$ python -q
>>> import numpy as np
>>> np.set_printoptions(precision=2, suppress=True, linewidth=100, floatmode="fixed")
>>> tidy = lambda a: np.round(a, 2) + 0
>>> M = np.maximum(np.array([[2, -2],
...     [-8, -6],
...     [1, 4],
...     [0, 6],
...     [1, 9],
...     [-6, -2],
...     [-8, 3],
...     [6, 8],
...     [-1, 1],
...     [8, 3],
...     [3, -5],
...     [-3, 4],
...     [6, 7],
...     [9, -6],
...     [8, -9],
...     [-9, 3],
...     [9, 9],
...     [4, 3],
...     [8, -7],
...     [5, -2]]) @ np.array([[2, -2, -2, 0, -3, 1, -2, -2, 2, 0],
...     [-1, -3, 0, -1, 1, 3, 2, -2, -3, 2]]) + np.array([2, 0, 2, -2, 0, 0, -3, 1, 0, 0]), 0)
>>> M
array([[ 8,  2,  0,  0,  0,  0,  0,  1, 10,  0],
       [ 0, 34, 18,  4, 18,  0,  1, 29,  2,  0],
       [ 0,  0,  0,  0,  1, 13,  3,  0,  0,  8],
       [ 0,  0,  2,  0,  6, 18,  9,  0,  0, 12],
       [ 0,  0,  0,  0,  6, 28, 13,  0,  0, 18],
       [ 0, 18, 14,  0, 16,  0,  5, 17,  0,  0],
       [ 0,  7, 18,  0, 27,  1, 19, 11,  0,  6],
       [ 6,  0,  0,  0,  0, 30,  1,  0,  0, 16],
       [ 0,  0,  4,  0,  4,  2,  1,  1,  0,  2],
       [15,  0,  0,  0,  0, 17,  0,  0,  7,  6],
       [13,  9,  0,  3,  0,  0,  0,  5, 21,  0],
       [ 0,  0,  8,  0, 13,  9, 11,  0,  0,  8],
       [ 7,  0,  0,  0,  0, 27,  0,  0,  0, 14],
       [26,  0,  0,  4,  0,  0,  0,  0, 36,  0],
       [27, 11,  0,  7,  0,  0,  0,  3, 43,  0],
       [ 0,  9, 20,  0, 30,  0, 21, 13,  0,  6],
       [11,  0,  0,  0,  0, 36,  0,  0,  0, 18],
       [ 7,  0,  0,  0,  0, 13,  0,  0,  0,  6],
       [25,  5,  0,  5,  0,  0,  0,  0, 37,  0],
       [14,  0,  0,  0,  0,  0,  0,  0, 16,  0]])
>>> cen = (M - M.mean(axis=0)) / M.std(axis=0)
>>> tidy(cen.std(axis=0))
array([1.00, 1.00, 1.00, 1.00, 1.00, 1.00, 1.00, 1.00, 1.00, 1.00])
>>> np.argwhere(np.abs(cen) > 2)
array([[ 1,  1],
       [ 1,  7],
       [ 6,  4],
       [ 6,  6],
       [14,  0],
       [14,  3],
       [14,  8],
       [15,  2],
       [15,  4],
       [15,  6],
       [16,  5],
       [18,  8]])
>>> b = np.linalg.lstsq(np.delete(cen, 2, axis=1), cen[:, 2])[0]
>>> tidy(1 - np.var(cen[:, 2] - np.delete(cen, 2, axis=1) @ b))
np.float64(1.0)
>>> x = np.array([8, -9, 7, 8, 8, 6, 1, -4, -2, 8])
>>> a = np.maximum(M @ x, 0)
>>> a
array([ 22,   0, 153, 275, 373,   1, 308, 357,  85, 256,   0, 289, 330, 168,  75, 316, 448, 182,
       121,  80])
>>> M.T @ a
array([25208,  6492, 15080,  1802, 25950, 62928, 23897,  7845, 17042, 38488])
>>> tidy(np.tanh(M @ x))
array([ 1.00, -1.00,  1.00,  1.00,  1.00,  0.76,  1.00,  1.00,  1.00,  1.00, -1.00,  1.00,  1.00,
        1.00,  1.00,  1.00,  1.00,  1.00,  1.00,  1.00])
>>> x = np.array([2, -2, 1, -1, -2, 2, 2, -1, -2, 1])
>>> np.linalg.norm(M @ x) <= np.linalg.norm(M, 2) * np.linalg.norm(x) + 1e-9
np.True_
>>> (M @ x).argmax()
np.int64(16)
>>> X = np.loadtxt("arr.csv", delimiter=",")
>>> tidy(X)
array([[-13.41, -19.83, -15.46,  -9.57,  -7.52,  -2.58, -11.71,  -6.99,  -8.65, -12.41, -10.36],
       [  1.89,   2.38,   1.09,   2.00,   2.79,   1.49,   3.62,   0.51,   1.05,   2.01,   2.80],
       [ 12.27,  12.15,  11.68,   8.27,   8.85,   3.03,  10.50,   5.24,   5.27,   6.12,   6.71],
       [-20.74, -21.14, -22.26, -12.34, -10.82,  -2.39, -12.88,  -9.95,  -9.13,  -9.35,  -7.83],
       [ -0.93,  -1.97,  -1.98,  -0.21,   0.85,   0.68,   0.62,  -0.89,  -0.85,  -0.93,   0.12],
       [  9.03,  -6.43,   6.49,   1.69,   4.24,  -1.02,  -1.93,   2.71,  -2.98, -11.75,  -9.21],
       [  3.62, -13.09,   0.78,  -2.04,   0.80,  -2.18,  -6.56,   0.14,  -5.87, -15.57, -12.73],
       [-15.89, -15.39, -17.16,  -9.05,  -7.78,  -1.39,  -8.88,  -7.66,  -6.64,  -6.16,  -4.89],
       [ -7.37, -12.50,  -9.10,  -5.43,  -3.70,  -1.31,  -6.62,  -4.13,  -5.46,  -8.25,  -6.52],
       [  3.70,   0.77,   2.54,   2.10,   3.27,   1.00,   2.62,   1.11,   0.31,  -0.82,   0.35],
       [  6.72,   2.75,   5.52,   3.67,   4.88,   1.25,   4.05,   2.43,   1.15,  -0.54,   0.66],
       [ -0.04,  -8.13,  -1.93,  -1.75,   0.14,  -0.80,  -3.42,  -0.96,  -3.61,  -8.04,  -6.15],
       [ 12.85,  21.45,  13.34,  11.22,  10.73,   5.13,  16.69,   6.09,   9.41,  15.70,  15.21],
       [ 10.25,  18.52,  10.62,   9.50,   9.13,   4.63,  14.64,   4.87,   8.13,  14.14,  13.77],
       [  4.21,   8.45,   3.93,   4.55,   4.83,   2.72,   7.72,   1.83,   3.72,   7.06,   7.34],
       [  8.39,  11.56,   8.10,   6.83,   7.13,   3.16,   9.96,   3.68,   5.06,   7.85,   8.14],
       [  2.33, -10.63,  -0.09,  -1.73,   0.69,  -1.53,  -4.98,  -0.20,  -4.76, -12.15,  -9.73],
       [-10.27, -14.01, -11.91,  -6.82,  -5.18,  -1.46,  -7.73,  -5.36,  -6.09,  -8.10,  -6.46],
       [ 11.23,  -4.37,   8.73,   3.02,   5.52,  -0.69,  -0.48,   3.71,  -2.09, -10.88,  -8.38],
       [-26.73,  -2.66, -25.43,  -8.79, -10.08,   2.26,  -0.89, -11.05,  -0.81,  14.02,  12.72],
       [  0.20,  20.63,   1.78,   6.87,   5.29,   5.79,  15.63,   1.08,   9.21,  22.52,  20.93],
       [ 12.48,  10.97,  11.73,   7.99,   8.74,   2.74,   9.73,   5.24,   4.74,   4.73,   5.48],
       [ -8.31, -10.20,  -9.67,  -5.05,  -3.69,  -0.71,  -5.13,  -4.34,  -4.42,  -5.23,  -3.87],
       [ -1.40,  -4.71,  -2.75,  -1.18,   0.17,   0.08,  -1.22,  -1.26,  -2.07,  -3.57,  -2.22],
       [  0.44,  -8.88,  -1.58,  -1.82,   0.21,  -1.00,  -3.90,  -0.82,  -3.95,  -9.14,  -7.11],
       [ 10.69,  21.42,  11.38,  10.51,   9.82,   5.27,  16.58,   5.25,   9.42,  16.97,  16.28],
       [  1.67,   3.52,   1.04,   2.27,   2.90,   1.76,   4.36,   0.50,   1.56,   3.35,   3.99],
       [ 13.69,  11.85,  12.93,   8.64,   9.40,   2.86,  10.36,   5.77,   5.11,   4.93,   5.69],
       [  5.71,   9.15,   5.38,   5.25,   5.58,   2.78,   8.25,   2.46,   4.01,   6.90,   7.23],
       [ 11.38,  17.28,  11.50,   9.50,   9.38,   4.27,  13.86,   5.24,   7.57,  12.13,  12.01],
       [  3.93,   6.09,   3.39,   3.76,   4.30,   2.20,   6.15,   1.56,   2.67,   4.72,   5.25],
       [  0.62,  -4.63,  -0.91,  -0.50,   1.03,  -0.04,  -1.08,  -0.46,  -2.06,  -4.71,  -3.19],
       [ -5.88, -10.71,  -7.53,  -4.41,  -2.76,  -1.00,  -5.37,  -3.42,  -4.68,  -7.25,  -5.60],
       [  4.22, -14.24,   1.19,  -2.19,   0.85,  -2.49,  -7.30,   0.30,  -6.39, -17.16, -14.13],
       [ -6.04,   1.26,  -6.22,  -0.91,  -0.73,   1.77,   2.55,  -2.67,   0.66,   5.63,   5.81],
       [  6.98,  13.33,   7.04,   6.90,   6.85,   3.66,  11.07,   3.24,   5.87,  10.60,  10.54],
       [ -0.56,   3.42,  -0.99,   1.51,   1.95,   1.89,   4.20,  -0.38,   1.55,   4.60,   5.04],
       [ -1.50,   3.62,  -1.82,   1.27,   1.59,   2.00,   4.29,  -0.73,   1.65,   5.38,   5.70],
       [  0.03,  -9.35,  -2.02,  -2.10,  -0.05,  -1.08,  -4.23,  -1.01,  -4.16,  -9.39,  -7.34],
       [  6.23,  -7.34,   3.84,   0.51,   2.90,  -1.04,  -2.65,   1.55,  -3.35, -11.02,  -8.63],
       [ -4.21, -17.64,  -6.87,  -5.94,  -3.28,  -2.70,  -9.89,  -3.24,  -7.80, -15.66, -13.01],
       [ 17.60,  22.03,  17.71,  12.93,  12.82,   4.94,  17.26,   7.99,   9.60,  13.43,  13.32],
       [  4.13,  -4.57,   2.28,   0.66,   2.51,  -0.26,  -0.90,   0.92,  -2.08,  -6.79,  -4.93],
       [  6.74,  -6.37,   4.42,   0.97,   3.29,  -0.85,  -1.98,   1.82,  -2.92, -10.29,  -7.97],
       [ -5.29, -15.68,  -7.60,  -5.70,  -3.39,  -2.18,  -8.64,  -3.53,  -6.91, -12.92, -10.60],
       [  5.09,   3.34,   4.11,   3.32,   4.30,   1.49,   4.38,   1.83,   1.43,   1.08,   2.06]])
>>> # rank 3
>>> cen = X - X.mean(axis=1)
Traceback (most recent call last):
  File "<python-input-21>", line 1, in <module>
    cen = X - X.mean(axis=1)
          ~~^~~~~~~~~~~~~~~~
ValueError: operands could not be broadcast together with shapes (46,11) (46,) 
>>> cen = X - X.mean(axis=0)
>>> left, sig, Vh = np.linalg.svd(cen, full_matrices=False)
>>> tidy((sig ** 2).sum() ** 2 / (sig ** 4).sum())
np.float64(1.44)
>>> np.searchsorted(np.cumsum(sig ** 2) / (sig ** 2).sum(), 0.9) + 1
np.int64(2)
>>> tidy(sig)
array([158.51,  76.08,   0.00,   0.00,   0.00,   0.00,   0.00,   0.00,   0.00,   0.00,   0.00])
>>> np.abs(Vh[0]).argmax()
np.int64(1)
>>> (np.sign(left[:, 0]) == np.sign(left[0, 0])).astype(int)
array([1, 0, 0, 1, 1, 1, 1, 1, 1, 0, 0, 1, 0, 0, 0, 0, 1, 1, 1, 1, 0, 0, 1, 1, 1, 0, 0, 0, 0, 0, 0,
       1, 1, 1, 1, 0, 0, 0, 1, 1, 1, 0, 1, 1, 1, 0])
>>> tidy(cen.mean(axis=0))
array([0.00, 0.00, 0.00, 0.00, 0.00, 0.00, 0.00, 0.00, 0.00, 0.00, 0.00])
>>> tidy(Vh[0] * np.sign(Vh[0, np.abs(Vh[0]).argmax()]))
array([0.29, 0.51, 0.32, 0.25, 0.21, 0.10, 0.35, 0.15, 0.22, 0.37, 0.33])
>>> tidy(sig ** 2 / (sig ** 2).sum())
array([0.81, 0.19, 0.00, 0.00, 0.00, 0.00, 0.00, 0.00, 0.00, 0.00, 0.00])
